In [1]: import numpy as np

In [2]: from numpy import linalg as LA

In [3]: np.set_printoptions(precision=2, suppress=True, linewidth=200)

In [4]: rng = np.random.default_rng(4623)

In [5]: data = np.triu(rng.random((4, 4)) < 0.6, 1).astype(int)

In [6]: data = data + data.T

In [7]: data
Out[7]: 
array([[0, 1, 1, 1],
       [1, 0, 0, 1],
       [1, 0, 0, 1],
       [1, 1, 1, 0]])

In [8]: data @ data
Out[8]: 
array([[3, 1, 1, 2],
       [1, 2, 2, 1],
       [1, 2, 2, 1],
       [2, 1, 1, 3]])

In [9]: np.argwhere(np.triu(data))
Out[9]: 
array([[0, 1],
       [0, 2],
       [0, 3],
       [1, 3],
       [2, 3]])

In [10]: Lm = np.diag(data.sum(axis=1)) - data

In [11]: LA.matrix_rank(Lm)
Out[11]: np.int64(3)

In [12]: m1 = np.load("case10.npy")

In [13]: m1
Out[13]: 
array([[ 2,  5,  1],
       [ 5, 13,  2],
       [ 1,  2,  1]])

In [14]: # equal to its transpose

In [15]: np.round(np.abs(LA.eigvals(data)).max(), 2)
Out[15]: np.float64(2.56)

In [16]: np.round(np.sort(np.abs(LA.eigvals(data))), 2) + 0
Out[16]: array([0.  , 1.  , 1.56, 2.56])

In [17]: np.allclose(data @ data.T, data.T @ data)
Out[17]: True

In [18]: M = np.load("run5.npy")

In [19]: M
Out[19]: 
array([[ 3.34,  1.1 ,  2.77,  5.64, -3.08],
       [-3.71, -0.44, -0.99, -2.78,  2.66],
       [-1.17, -0.42, -1.88, -2.6 ,  1.1 ]])

In [20]: u = np.array([-3, -3])

In [21]: np.polyval(u, M[2])
Out[21]: array([ 0.51, -1.74,  2.64,  4.8 , -6.3 ])

In [22]: np.convolve(M[2], u)
Out[22]: array([ 3.51,  4.77,  6.9 , 13.44,  4.5 , -3.3 ])

In [23]: print(np.correlate(M[2], M[0], "full"))
[  3.6   -5.31   0.18  -5.05 -27.63  -4.47  -6.09  -7.47   3.67]

In [24]: np.array([np.convolve(row, u, "same") for row in M])
Out[24]: 
array([[-10.02, -13.32, -11.61, -25.23,  -7.68],
       [ 11.13,  12.45,   4.29,  11.31,   0.36],
       [  3.51,   4.77,   6.9 ,  13.44,   4.5 ]])
